$ python -q
>>> import numpy as np
>>> import numpy.linalg as la
>>> np.set_printoptions(suppress=True, linewidth=140)
>>> A = np.load("m.npy")
>>> print(A)
[[0 6 2]
 [0 0 8]
 [0 0 0]]
>>> # looks like rank 2
>>> print(round(float(la.det(2 * A)), 2), np.round(la.det(A), 2))
0.0 0.0
>>> print(np.poly(A))
[1. 0. 0. 0.]
>>> print(round(la.det(A.T), 2))
0.0
>>> print(np.round(la.det(A[::-1]), 2))
0.0
>>> print(np.einsum("ii->", A))
0
>>> J = np.load("mat.npy")
>>> print(J)
[[ -0.05   6.49  -0.65  -6.65   0.87   3.92]
 [ -1.75 -22.89  -0.04   6.93   0.28  15.57]
 [  3.35 -11.67   0.26   6.19   2.11  -3.25]
 [  2.38 -11.07  -0.61   3.34   1.5   15.45]
 [  0.26 -49.91   0.16  -5.83   1.92 -20.59]
 [  2.88 -22.31  -0.02  -3.03   1.98 -12.21]
 [  2.31   5.19  -0.61   3.26  -2.15   9.75]
 [ -0.2   24.76  -1.23  -0.33   1.64  -3.04]
 [ -5.43 -48.01   0.59   2.24   1.28  -3.09]
 [ -2.52 -17.03  -0.32   0.44  -0.3   11.87]
 [ -3.9  -12.89  -0.52  -2.23  -0.23   1.56]
 [  2.77   3.42   0.32  -2.89  -1.46   5.25]
 [ -0.08  -9.18  -0.05  -2.55  -0.22   2.65]
 [  1.86  19.72  -1.79  -5.16  -1.2    5.08]
 [ -3.63   5.34  -1.39   2.13   0.18  -9.53]
 [  2.27  24.98   0.68  -3.37  -1.63  17.21]]
>>> cen = J - J.mean(axis=0)
>>> evecs = la.svd(cen)[2][:2]
>>> M2 = cen - cen @ evecs.T @ evecs
>>> print(la.norm(M2, axis=1).round(6).argmax())
2
>>> print(np.round(M2.std(axis=0), 2))
[2.47 0.29 0.57 3.5  1.04 0.68]
>>> print(np.round((cen @ evecs.T).std(axis=0), 2))
[22.23  9.37]
>>> print(np.round(np.cov(cen @ evecs.T, rowvar=False), 2) + 0)
[[527.16   0.  ]
 [  0.    93.62]]
>>> W0 = np.load("x.npy")
>>> print(W0)
[[ 0.4  -0.2  -0.2  -1.9  -0.9   0.   -0.2 ]
 [ 0.3   0.3  -0.4   0.2   0.1  -0.3   1.  ]
 [ 0.36 -0.17 -0.16 -1.95 -0.94  0.01 -0.11]]
>>> r0, r1 = W0[2], W0[0]
>>> print(round(float(r0 @ r1), 2))
4.78
>>> print(np.round(r0 @ r0, 2))
4.88
>>> p = (r0 @ r1) / (r0 @ r0) * r0
>>> print(p.round(2))
[ 0.35 -0.17 -0.16 -1.91 -0.92  0.01 -0.11]
>>> print(la.matrix_rank(np.outer(r0, r1)))
1
>>> def softmax(z):
...     e = np.exp(z - z.max(axis=-1, keepdims=True))
...     return e / e.sum(axis=-1, keepdims=True)
... 
>>> print(np.round(softmax(10 * W0[0]), 2) + 0)
[0.97 0.   0.   0.   0.   0.02 0.  ]
>>> print(np.round(softmax(W0[0] + 5), 2))
[0.27 0.15 0.15 0.03 0.07 0.18 0.15]
>>> print(np.round(softmax(W0[0]), 2))
[0.27 0.15 0.15 0.03 0.07 0.18 0.15]
>>> print(np.round(softmax(W0).sum(axis=1), 2))
[1. 1. 1.]
>>> att = W0 @ W0.T / np.sqrt(7)
>>> print(np.round(softmax(att + np.triu(np.full(att.shape, -np.inf), 1)), 2))
[[1.   0.   0.  ]
 [0.32 0.68 0.  ]
 [0.46 0.06 0.48]]
>>> print(np.round(softmax(att)[0] @ W0, 2))
[ 0.37 -0.15 -0.19 -1.79 -0.86 -0.01 -0.08]
>>> print(softmax(att).round(6).argmax(axis=1))
[2 1 2]
>>> print(np.argsort(-la.norm(W0, axis=0).round(6), kind="stable")[:3])
[3 4 6]
>>> print(la.matrix_rank(W0, rtol=0.1))
2
>>> print(la.cond(W0) > 100)
False
>>> Uu, sig, vt = la.svd(W0)
>>> print(np.argmax(sig[:-1] / (sig[1:] + 1e-6)) + 1)
2
>>> M2 = Uu[:, :2] @ np.diag(sig[:2]) @ vt[:2]
>>> print(la.matrix_rank(W0, rtol=0.05))
2
>>> print(round(la.norm(W0 - M2, 2), 2), np.round(sig[2], 2))
0.08 0.08
>>> print(la.matrix_rank(M2))
2
>>> x = np.array([0, 8, -5, 7, -5, 6, -7])
>>> print(np.sign((W0 @ x).round(6)))
[-1. -1. -1.]
>>> X = np.loadtxt("w.csv", delimiter=",")
>>> print(X)
[[ 0.14  0.12  0.02  1.24 -3.08]
 [ 0.12 -0.39 -0.27  1.71 -5.07]
 [-0.22 -0.25 -0.84 -0.32  0.73]
 [-0.47 -0.14  0.66 -1.87  2.09]
 [-0.46 -0.03  0.22  1.98  2.38]
 [ 0.24 -0.1   0.27 -0.56 -0.31]
 [-0.69 -0.1   0.59 -2.43  2.01]
 [ 0.4  -0.16 -0.15 -0.64 -1.63]
 [-0.11  0.09 -0.11  0.13 -4.13]
 [ 0.47 -0.18  0.06  1.78 -1.34]
 [-0.01 -0.07 -0.34 -0.83 -0.09]
 [ 0.02  0.17  1.86  0.76 -0.35]
 [-0.5   0.08  1.25 -1.53 -1.89]
 [-0.6   0.05 -0.31 -1.43  9.19]]
>>> cent = X[[0, 11]].astype(float)
>>> for _ in range(5):
...     labels = la.norm(X[:, None] - cent, axis=-1).argmin(axis=1)
...     cent = np.array([X[labels == j].mean(axis=0) for j in range(2)])
... 
>>> print(labels)
[0 0 1 1 1 0 1 0 0 0 0 0 0 1]
>>> print(np.round(cent[1] - cent[0], 2))
[-0.57 -0.05 -0.22 -1.04  5.27]
>>> print(cent.round(2))
[[ 0.09 -0.05  0.29  0.23 -1.99]
 [-0.49 -0.09  0.06 -0.81  3.28]]
>>> print(np.bincount(labels))
[9 5]
>>> mat = np.load("dump.npy")
>>> print(mat)
[[  2.15   0.03  -0.64  -1.12  -2.29]
 [  3.64   0.45  -2.45  -2.98  -4.38]
 [  5.36   0.82  -3.17  -5.28  -7.34]
 [ -0.88  -0.29   0.91   0.9    1.42]
 [  3.     0.33  -2.17  -2.54  -3.87]
 [  4.38   1.18  -1.9   -3.31  -5.47]
 [  6.5    1.73  -4.18  -5.44  -9.96]
 [ -2.72  -0.78   1.34   2.59   3.37]
 [  6.9    0.78  -4.5   -6.09  -9.65]
 [  6.51   1.05  -4.01  -5.69 -10.03]
 [ -1.61  -0.23   0.81   1.41   1.76]]
>>> cent = mat[[4, 8]].astype(float)
>>> for _ in range(6):
...     labels = la.norm(mat[:, None] - cent, axis=-1).argmin(axis=1)
...     cent = np.array([mat[labels == j].mean(axis=0) for j in range(2)])
... 
>>> print(labels)
[0 1 1 0 1 1 1 0 1 1 0]
>>> print(np.round(cent[1] - cent[0], 2))
[ 5.95  1.22 -3.8  -5.42 -8.31]
>>> print(np.bincount(labels))
[4 7]
>>> print(np.abs(cent[1] - cent[0]).argmax())
4
>>> M2 = np.c_[mat[:, :4] @ np.array([[2, -1, 9, -8], [4, -8, 7, 1], [4, 7, 7, 9], [-6, -4, -4, 5]]), np.array([1, -6, 0, 6, 3, 0, -8, -7, 8, -5, 4])]
>>> print(M2.round(2))
[[   8.58   -2.39   19.56  -28.53    1.  ]
 [  17.16  -12.47   30.68  -65.62   -6.  ]
 [  33.    -12.99   52.91  -96.99    0.  ]
 [  -4.68    5.97   -7.18   19.44    6.  ]
 [  13.88  -10.67   24.28  -55.9     3.  ]
 [  25.74  -13.88   47.62  -67.51    0.  ]
 [  35.84  -27.84   63.11 -115.09   -8.  ]
 [ -18.74    7.98  -30.92   45.99   -7.  ]
 [  35.46  -20.28   60.42 -125.37    8.  ]
 [  35.32  -20.22   60.63 -115.57   -5.  ]
 [  -9.36    3.48  -16.07   26.99    4.  ]]
>>> print(np.round(la.norm(M2 - mat @ la.lstsq(mat, M2)[0], axis=0), 2) + 0)
[ 0.    0.    0.    0.   14.39]
>>> print(la.matrix_rank(np.c_[mat, M2]))
6
>>> print(np.round(la.lstsq(mat, M2[:, 0])[0], 2) + 0)
[ 2.  4.  4. -6.  0.]
>>> M2 = mat / np.sqrt((mat ** 2).mean(axis=1, keepdims=True))
>>> print(la.matrix_rank(M2) == la.matrix_rank(mat))
True
>>> print(M2[4].round(2))
[ 1.13  0.12 -0.82 -0.96 -1.46]
>>> m1 = np.array([[1, -1, 1, -1], [1, 0, 0, 0], [1, 1, 1, 1]])
>>> # column 3 repeats column 1
>>> Uu, sig, vt = la.svd(m1, full_matrices=False)
>>> print((sig > 1e-8).sum())
3
>>> print(np.round(vt @ vt.T, 2) + 0)
[[1. 0. 0.]
 [0. 1. 0.]
 [0. 0. 1.]]
>>> print(np.round(Uu.T @ Uu, 2) + 0)
[[1. 0. 0.]
 [0. 1. 0.]
 [0. 0. 1.]]
>>> print(np.round(sig / sig[0], 2))
[1.   0.94 0.31]
>>> print(Uu.shape, sig.shape, vt.shape)
(3, 3) (3,) (3, 4)
>>> print(np.round(np.cumsum(sig ** 2) / np.sum(sig ** 2), 2))
[0.51 0.95 1.  ]
>>> print(np.allclose(Uu * sig @ vt, m1))
True
>>> print(np.sqrt((sig ** 2).sum()), round(float(la.norm(m1)), 2))
3.0 3.0
>>> x = np.array([3, 2, 2, 2])
>>> h1 = np.maximum(m1 @ x, 0)
>>> print(np.maximum(m1 @ (3 * x), 0))
[ 3  9 27]
>>> print(m1 * (h1 > 1e-9)[:, None])
[[ 1 -1  1 -1]
 [ 1  0  0  0]
 [ 1  1  1  1]]
>>> print(np.flatnonzero(h1 > 1e-9))
[0 1 2]
>>> print(h1)
[1 3 9]
>>> F = np.load("out0.npy")
>>> print(F)
[[ 1.03  0.02  0.99 -0.02]
 [ 0.99 -0.01  1.04 -0.01]
 [ 1.    0.01  1.    0.  ]
 [ 0.99  0.    0.98  0.  ]
 [ 1.01  0.04  1.    0.  ]
 [ 1.    0.    0.98  0.01]
 [ 1.03  0.02  0.99 -0.02]
 [ 1.   -0.02  1.04  0.  ]
 [ 1.04 -0.01  0.99  0.02]
 [ 0.98 -0.01  1.01 -0.02]
 [ 1.01  0.02  1.01  0.01]
 [ 0.98  0.02  1.    0.02]
 [ 0.99  0.    1.02  0.  ]
 [ 1.    0.05  1.01 -0.01]
 [ 0.02 -2.02 -1.03  1.  ]
 [-0.01 -1.98 -0.99  1.02]
 [ 0.01 -1.99 -1.02  0.99]
 [-0.02 -2.04 -1.    1.01]
 [-0.02 -2.01 -1.02  1.01]
 [ 0.   -2.02 -0.98  1.02]
 [ 0.   -2.   -0.98  0.99]
 [-0.01 -1.96 -1.    0.97]
 [ 0.01 -2.01 -0.99  1.01]
 [-0.02 -2.01 -1.02  1.01]
 [ 0.01 -2.01 -1.03  1.01]
 [ 0.02 -2.02 -0.99  1.02]
 [ 0.02 -1.96 -1.01  0.98]
 [ 0.03 -2.03 -0.95  1.  ]]
>>> d = la.norm(F[:, None] - F[None], axis=-1)
>>> print(d.shape)
(28, 28)
>>> print(d[3].round(2))
[0.05 0.06 0.02 0.   0.05 0.01 0.05 0.06 0.06 0.04 0.04 0.04 0.04 0.06 3.17 3.14 3.15 3.18 3.17 3.15 3.13 3.11 3.15 3.17 3.17 3.15 3.11
 3.13]
>>> print((d + 1e9 * np.eye(28)).round(6).argmin(axis=1))
[ 6  7 10  5 13  3  0  1  5 12  2  2  1  4 24 22 24 18 23 22 22 26 25 18 14 22 21 25]
>>> print(la.matrix_rank(d ** 2))
6
>>> print(np.flatnonzero(d[3] < d.mean() / 2))
[ 0  1  2  3  4  5  6  7  8  9 10 11 12 13]
>>> print(np.round(la.norm(F, axis=1), 2))
[1.43 1.44 1.41 1.39 1.42 1.4  1.43 1.44 1.44 1.41 1.43 1.4  1.42 1.42 2.48 2.44 2.45 2.49 2.47 2.47 2.44 2.4  2.46 2.47 2.47 2.47 2.41
 2.45]
>>> print(d[3].round(6).argsort(kind="stable")[:4])
[ 3  5  2 11]
>>> print(d.mean(axis=1).argmax())
17
